% ipython --no-banner

In [1]: import numpy as np

In [2]: np.set_printoptions(suppress=True, linewidth=140)

In [3]: def tidy(a):
   ...:     return np.round(a, 2) + 0
   ...: 

In [4]: X = np.loadtxt("block1.csv", delimiter=",")

In [5]: print(tidy(X))
[[-0.17  0.82]
 [-0.22  0.02]
 [ 0.78  0.44]
 [-0.56  0.37]]

In [6]: # orthonormal columns

In [7]: proj = X @ np.linalg.solve(X.T @ X, X.T)

In [8]: print(tidy(proj @ X[:, 0]))
[-0.17 -0.22  0.78 -0.56]

In [9]: print(np.allclose(proj @ proj, proj))
True

In [10]: J = np.load("mat.npy")

In [11]: print(J)
[[ 7.14  0.95 -6.94]
 [-5.59  5.04  6.58]
 [ 8.49 -5.13 -1.28]
 [ 1.94  1.78 -9.65]
 [ 5.19  8.54 -0.39]
 [ 7.22 -6.47  2.45]
 [ 3.57  8.31 -4.27]
 [ 5.61 -1.82 -8.08]
 [-5.94  5.75  5.63]
 [-5.06 -8.62  0.28]
 [-9.6   1.66 -2.26]]

In [12]: x = np.array([0, 2, 1])

In [13]: print(J * x)
[[  0.     1.9   -6.94]
 [ -0.    10.08   6.58]
 [  0.   -10.26  -1.28]
 [  0.     3.56  -9.65]
 [  0.    17.08  -0.39]
 [  0.   -12.94   2.45]
 [  0.    16.62  -4.27]
 [  0.    -3.64  -8.08]
 [ -0.    11.5    5.63]
 [ -0.   -17.24   0.28]
 [ -0.     3.32  -2.26]]

In [14]: print(np.sign((J @ x).round(6)))
[-1.  1. -1. -1.  1. -1.  1. -1.  1. -1.  1.]

In [15]: print(tidy(J @ (2 * x)))
[-10.08  33.32 -23.08 -12.18  33.38 -20.98  24.7  -23.44  34.26 -33.92   2.12]

In [16]: print(tidy(J @ x))
[ -5.04  16.66 -11.54  -6.09  16.69 -10.49  12.35 -11.72  17.13 -16.96   1.06]

In [17]: basis = J[[10, 3]].astype(float)

In [18]: for _ in range(6):
    ...:     lab = np.linalg.norm(J[:, None] - basis, axis=-1).argmin(axis=1)
    ...:     basis = np.array([J[lab == j].mean(axis=0) for j in range(2)])
    ...: 

In [19]: print(lab)
[1 0 1 1 1 1 1 1 0 0 0]

In [20]: print(np.bincount(lab))
[4 7]

In [21]: print(tidy(basis[1] - basis[0]))
[12.14 -0.08 -6.58]

In [22]: print(np.abs(basis[1] - basis[0]).argmax())
0

In [23]: sigma = 3 * 0.5 ** np.arange(3)

In [24]: rng = np.random.default_rng(730216)

In [25]: feats = rng.normal(size=(26, 3)) * rng.permutation(sigma)

In [26]: print(tidy(feats))
[[-0.31  1.47 -0.57]
 [-1.53  7.27 -0.99]
 [-0.18  3.4   0.44]
 [-0.11 -2.87  0.02]
 [ 1.11  1.16  0.73]
 [-1.91 -3.87  0.69]
 [ 1.66  3.65  0.08]
 [-2.07 -3.79  1.23]
 [ 1.05 -1.04  0.14]
 [-1.25 -0.84 -0.51]
 [-1.3   2.38  0.57]
 [-1.76 -0.28  0.8 ]
 [ 0.92  0.38  1.3 ]
 [-0.01  2.49 -0.36]
 [ 0.49  5.47 -0.51]
 [ 1.62 -6.32 -0.65]
 [ 0.8   0.17 -0.41]
 [ 0.06  3.04 -0.62]
 [ 1.14 -5.34 -1.9 ]
 [ 0.95 -0.08 -1.28]
 [-0.14  0.5  -0.4 ]
 [-0.12 -3.16 -0.81]
 [ 0.3   5.75 -0.1 ]
 [-0.6  -3.34  0.36]
 [ 0.91 -2.22  0.93]
 [ 0.31 -1.16 -1.25]]

In [27]: # column 1 is much longer than the rest

In [28]: cen = (feats - feats.mean(axis=0)) / feats.std(axis=0)

In [29]: print(np.argwhere(np.abs(cen) > 2))
[[ 1  1]
 [18  2]]

In [30]: coef = np.linalg.lstsq(np.delete(cen, 2, axis=1), cen[:, 2])[0]

In [31]: print(np.abs(coef).argmax())
0

In [32]: x = np.array([1, -1, -3])

In [33]: y = feats @ x

In [34]: print(tidy(np.linalg.solve(feats.T @ feats, feats.T @ y)))
[ 1. -1. -3.]

In [35]: y = y + 0.1 * rng.normal(size=26)

In [36]: print(tidy(y))
[-0.16 -5.81 -4.84  2.75 -2.23 -0.19 -2.05 -2.02  1.62  1.08 -5.52 -4.04 -3.3  -1.39 -3.44  9.89  1.83 -1.21 12.41  4.84  0.64  5.58 -5.18
  1.7   0.33  5.19]

In [37]: coef, *_ = np.linalg.lstsq(feats, y)

In [38]: print(tidy(np.linalg.norm(y - feats @ coef)))
0.36

In [39]: t = np.radians(124)

In [40]: r_ = np.eye(3)

In [41]: r_[2, 2] = r_[1, 1] = np.cos(t)

In [42]: r_[2, 1], r_[1, 2] = -np.sin(t), np.sin(t)

In [43]: print(tidy(r_))
[[ 1.    0.    0.  ]
 [ 0.   -0.56  0.83]
 [ 0.   -0.83 -0.56]]

In [44]: out = feats @ r_.T

In [45]: print(tidy(np.linalg.det(r_)), tidy(np.trace(r_)))
1.0 -0.12

In [46]: print(tidy(np.linalg.svd(feats, compute_uv=False)), tidy(np.linalg.svd(out, compute_uv=False)))
[17.35  5.68  3.8 ] [17.35  5.68  3.8 ]

In [47]: print(np.allclose(feats @ feats.T, out @ out.T))
True

In [48]: arr = np.load("out18.npy")

In [49]: print(arr)
[[4.05 0.   4.   3.  ]
 [5.   2.05 3.   2.  ]
 [3.   4.   4.05 0.  ]
 [4.   0.   4.   3.05]]

In [50]: print(tidy(np.abs(np.linalg.svd(arr)[2][-1])))
[0.39 0.48 0.18 0.76]

In [51]: print(tidy(np.linalg.norm(arr, 2) / np.linalg.norm(arr)))
0.94

In [52]: print(np.linalg.matrix_rank(arr, rtol=0.1))
3

In [53]: print([round(float(x), 2) for x in np.linalg.svd(arr, compute_uv=False)[:3]])
[12.12, 4.15, 1.49]

In [54]: mat = np.loadtxt("m.csv", delimiter=",")

In [55]: print(tidy(mat))
[[ 9.96 -0.87  0.18]
 [-6.84 -5.03 -5.29]
 [-2.68  7.23  6.37]
 [-1.17  7.37  6.65]
 [-3.7   7.02  6.08]
 [ 7.76  4.25  4.66]
 [-7.48  5.24  4.08]
 [-0.45 -7.34 -6.78]
 [ 5.82  5.7   5.8 ]
 [ 8.19  3.81  4.3 ]
 [-0.76 -7.31 -6.78]
 [ 4.61 -6.76 -5.75]
 [-3.96  6.96  6.  ]
 [-9.46 -1.87 -2.65]
 [-7.82 -4.19 -4.62]
 [-9.35 -2.1  -2.85]
 [ 7.37 -5.32 -4.16]
 [ 9.76  1.04  1.92]
 [ 2.22 -7.29 -6.48]
 [ 4.28 -6.86 -5.88]
 [-9.87 -0.56 -1.49]
 [ 9.89  0.47  1.4 ]
 [ 9.29 -3.13 -1.96]
 [ 7.94  4.07  4.51]
 [-9.81 -0.83 -1.73]
 [-7.43  5.28  4.11]
 [ 1.3  -7.37 -6.64]]

In [56]: # null space of dimension 1

In [57]: t = np.radians(72)

In [58]: r_ = np.eye(3)

In [59]: r_[2, 2] = r_[0, 0] = np.cos(t)

In [60]: r_[2, 0], r_[0, 2] = -np.sin(t), np.sin(t)

In [61]: print(tidy(r_))
[[ 0.31  0.    0.95]
 [ 0.    1.    0.  ]
 [-0.95  0.    0.31]]

In [62]: out = mat @ r_.T

In [63]: print(tidy(np.linalg.svd(mat, compute_uv=False)), tidy(np.linalg.svd(out, compute_uv=False)))
[37.03 36.45  0.  ] [37.03 36.45  0.  ]

In [64]: cen = J - J.mean(axis=0)

In [65]: evecs = np.linalg.svd(cen)[2][:2]

In [66]: out = cen - cen @ evecs.T @ evecs

In [67]: print(tidy(np.cov(cen @ evecs.T, rowvar=False)))
[[53.88  0.  ]
 [ 0.   32.61]]

In [68]: print(tidy(out.std(axis=0)))
[2.28 0.5  3.33]

In [69]: print(tidy(np.linalg.norm(out) / np.linalg.norm(cen)))
0.42

In [70]: Uu, sigma, Vt = np.linalg.svd(mat)

In [71]: evecs = Vt[:(sigma > 1e-8).sum()]

In [72]: x = mat[21] + -2 * mat[22] + rng.integers(2) * np.eye(3)[2]

In [73]: print(tidy(x))
[-8.7   6.73  5.32]

In [74]: print(tidy(evecs.T @ evecs))
[[ 0.99 -0.05  0.05]
 [-0.05  0.55  0.5 ]
 [ 0.05  0.5   0.46]]

In [75]: print(np.allclose(evecs.T @ evecs @ x, x))
True

In [76]: rk = np.linalg.matrix_rank(mat)

In [77]: print(rk)
2

In [78]: null = np.linalg.svd(mat)[2][rk:].T

In [79]: print(np.linalg.matrix_rank(mat.T @ mat), np.linalg.matrix_rank(mat @ mat.T))
2 2

In [80]: print([int(np.linalg.matrix_rank(mat[:i])) for i in range(1, len(mat) + 1)])
[1, 2, 2, 2, 2, 2, 2, 2, 2, 2, 2, 2, 2, 2, 2, 2, 2, 2, 2, 2, 2, 2, 2, 2, 2, 2, 2]

In [81]: print([int(np.linalg.matrix_rank(np.delete(mat, i, axis=0))) for i in range(27)])
[2, 2, 2, 2, 2, 2, 2, 2, 2, 2, 2, 2, 2, 2, 2, 2, 2, 2, 2, 2, 2, 2, 2, 2, 2, 2, 2]

In [82]: print(tidy(null[:, 0] / null[np.abs(null[:, 0]).round(6).argmax(), 0]))
[-0.1  -0.92  1.  ]

In [83]: W0 = np.tril(np.array([[-1, 2, 1, 0], [0, 2, -1, 1], [-1, 2, 1, 2], [-2, 0, 0, 1]]), -1) + np.eye(4, dtype=int)

In [84]: print(W0)
[[ 1  0  0  0]
 [ 0  1  0  0]
 [-1  2  1  0]
 [-2  0  0  1]]

In [85]: # triangular, det is the product of the diagonal

In [86]: out = feats / np.sqrt((feats ** 2).mean(axis=1, keepdims=True))

In [87]: print(tidy(out[18]))
[ 0.34 -1.6  -0.57]

In [88]: print(tidy(np.linalg.norm(out, axis=1)))
[1.73 1.73 1.73 1.73 1.73 1.73 1.73 1.73 1.73 1.73 1.73 1.73 1.73 1.73 1.73 1.73 1.73 1.73 1.73 1.73 1.73 1.73 1.73 1.73 1.73 1.73]

In [89]: Q, evecs = np.linalg.qr(W0[:, :1])[0], np.linalg.qr(W0[:, 1:])[0]

In [90]: sigma = np.linalg.svd(Q.T @ evecs, compute_uv=False)

In [91]: print(tidy(np.linalg.norm(Q @ Q.T - evecs @ evecs.T, 2)))
1.0
